$ ipython --no-banner

In [1]: import numpy as np

In [2]: from numpy import linalg as LA

In [3]: np.set_printoptions(precision=3, suppress=True, linewidth=100, sign=" ")

In [4]: J = np.loadtxt("data.csv", delimiter=",")

In [5]: J
Out[5]: 
array([[ 0.   ,  0.   , -0.1  , -0.182,  0.8  ,  0.   ,  2.2  ,  0.2  , -0.3  , -1.1  ,  1.6  ],
       [-0.5  , -1.   , -0.7  , -2.035, -0.5  , -1.6  , -0.9  , -1.4  ,  1.7  ,  0.4  ,  1.   ],
       [ 0.4  , -0.6  , -0.1  , -0.585,  1.4  ,  0.7  ,  0.2  , -0.4  , -1.7  , -0.9  , -1.5  ],
       [-1.   ,  3.3  ,  0.8  ,  6.745, -0.4  , -0.4  ,  0.2  ,  1.1  ,  0.6  , -0.9  ,  0.   ],
       [-0.8  ,  1.6  , -0.9  ,  3.18 ,  2.   ,  1.3  ,  0.8  , -1.9  , -0.2  , -0.2  , -0.2  ],
       [-0.8  ,  1.   ,  0.2  ,  2.24 ,  0.3  ,  0.2  , -0.8  ,  0.1  , -1.   ,  0.1  , -0.2  ],
       [-1.   , -0.6  ,  0.7  , -0.989, -1.7  , -0.3  ,  1.9  , -1.3  ,  0.7  ,  0.7  , -0.4  ],
       [ 0.4  ,  0.8  , -0.3  ,  1.651,  0.   ,  0.3  ,  0.4  ,  1.3  ,  0.7  ,  0.1  , -0.1  ],
       [ 0.2  , -0.8  , -0.8  , -1.04 , -0.1  ,  0.9  , -0.8  , -0.3  , -0.2  ,  0.2  ,  0.9  ],
       [ 1.5  ,  0.   , -0.4  , -0.1  , -1.1  ,  1.9  , -0.5  , -1.   , -0.2  , -0.6  , -0.1  ],
       [-2.6  ,  1.4  ,  0.   ,  2.847, -1.4  ,  0.4  , -0.2  ,  0.9  ,  0.7  ,  0.7  , -0.7  ],
       [ 1.1  , -0.8  ,  1.1  , -2.091,  0.9  , -1.3  ,  1.2  ,  0.3  ,  1.8  ,  1.   ,  0.6  ],
       [-0.1  ,  1.3  , -1.4  ,  2.649,  0.4  ,  1.4  ,  2.3  ,  1.5  ,  1.9  ,  0.4  , -0.7  ],
       [ 0.8  ,  0.5  ,  0.3  ,  0.909, -1.5  , -0.8  , -1.7  , -1.8  ,  0.2  , -1.5  ,  0.8  ],
       [ 0.8  ,  0.1  ,  1.   ,  0.291,  0.   ,  0.7  ,  0.4  ,  2.3  ,  0.6  , -0.6  ,  0.7  ],
       [-0.5  ,  0.6  , -0.2  ,  1.406, -0.5  , -0.5  ,  2.1  , -0.8  ,  0.6  , -1.   ,  0.8  ],
       [ 0.3  , -0.6  , -0.7  , -1.409, -0.4  , -0.1  , -0.8  , -0.6  ,  1.1  , -0.2  ,  0.6  ],
       [ 0.3  , -1.5  , -1.1  , -3.301, -1.1  ,  0.8  , -2.1  , -0.9  ,  0.   ,  1.   , -1.4  ],
       [ 1.   ,  0.1  ,  0.1  ,  0.185,  1.3  , -2.5  , -2.5  , -1.7  , -1.6  , -0.2  , -0.7  ],
       [ 0.8  ,  0.4  ,  0.9  ,  0.531, -2.1  ,  0.2  ,  1.   , -0.2  , -0.7  , -0.8  , -1.1  ],
       [ 0.6  , -0.3  , -1.3  , -1.071, -1.5  ,  0.3  , -0.1  , -0.2  ,  2.   ,  0.1  ,  1.5  ],
       [ 0.   ,  0.2  ,  1.5  ,  0.488,  1.2  ,  0.5  , -0.3  ,  0.1  , -1.1  ,  0.1  ,  0.4  ],
       [-1.7  , -1.   , -0.1  , -2.077,  0.9  , -1.4  , -1.2  , -1.6  ,  0.7  ,  0.2  ,  0.1  ],
       [ 0.2  , -0.1  , -1.3  , -0.112, -0.6  , -0.2  , -0.5  ,  0.2  , -0.4  ,  0.4  , -1.3  ],
       [ 0.5  ,  0.4  , -2.3  ,  1.047, -0.1  , -0.7  ,  0.4  , -0.2  ,  0.5  , -1.3  , -0.7  ],
       [ 0.4  ,  0.3  ,  0.9  ,  1.05 , -0.9  , -2.   , -0.7  , -0.7  , -0.2  ,  0.6  ,  1.7  ],
       [ 0.6  , -1.1  , -0.3  , -2.11 , -0.4  , -1.6  ,  2.5  ,  1.8  , -0.4  , -0.5  ,  0.   ],
       [-1.5  ,  0.3  , -0.5  , -0.245, -0.9  ,  1.3  , -1.9  ,  0.1  ,  0.8  , -0.7  ,  0.5  ],
       [-0.5  , -1.1  ,  0.   , -2.466,  2.2  , -1.   , -0.3  , -0.5  ,  0.   ,  1.1  , -1.6  ],
       [-1.3  ,  0.1  ,  1.2  , -0.189,  1.4  ,  0.1  ,  1.   , -0.5  ,  0.6  , -0.3  ,  0.3  ],
       [ 0.4  , -0.4  ,  1.8  , -0.862,  0.1  ,  0.9  ,  1.3  , -0.8  , -1.2  , -0.5  ,  1.1  ],
       [ 0.6  ,  0.8  , -1.8  ,  1.406,  0.6  ,  0.5  , -2.4  ,  0.5  ,  0.1  ,  1.2  ,  0.3  ]])

In [6]: C = J[[17, 25]].astype(float)

In [7]: for _ in range(6):
   ...:     lab = LA.norm(J[:, None] - C, axis=-1).argmin(axis=1)
   ...:     C = np.array([J[lab == j].mean(axis=0) for j in range(2)])
   ...: 

In [8]: lab
Out[8]: 
array([ 1,  0,  0,  1,  1,  1,  0,  1,  0,  0,  1,  0,  1,  1,  1,  1,  0,  0,  0,  1,  0,  1,  0,
        0,  1,  1,  0,  0,  0,  1,  0,  1])

In [9]: np.bincount(lab)
Out[9]: array([ 16,  16])

In [10]: np.abs(C[1] - C[0]).argmax()
Out[10]: np.int64(3)
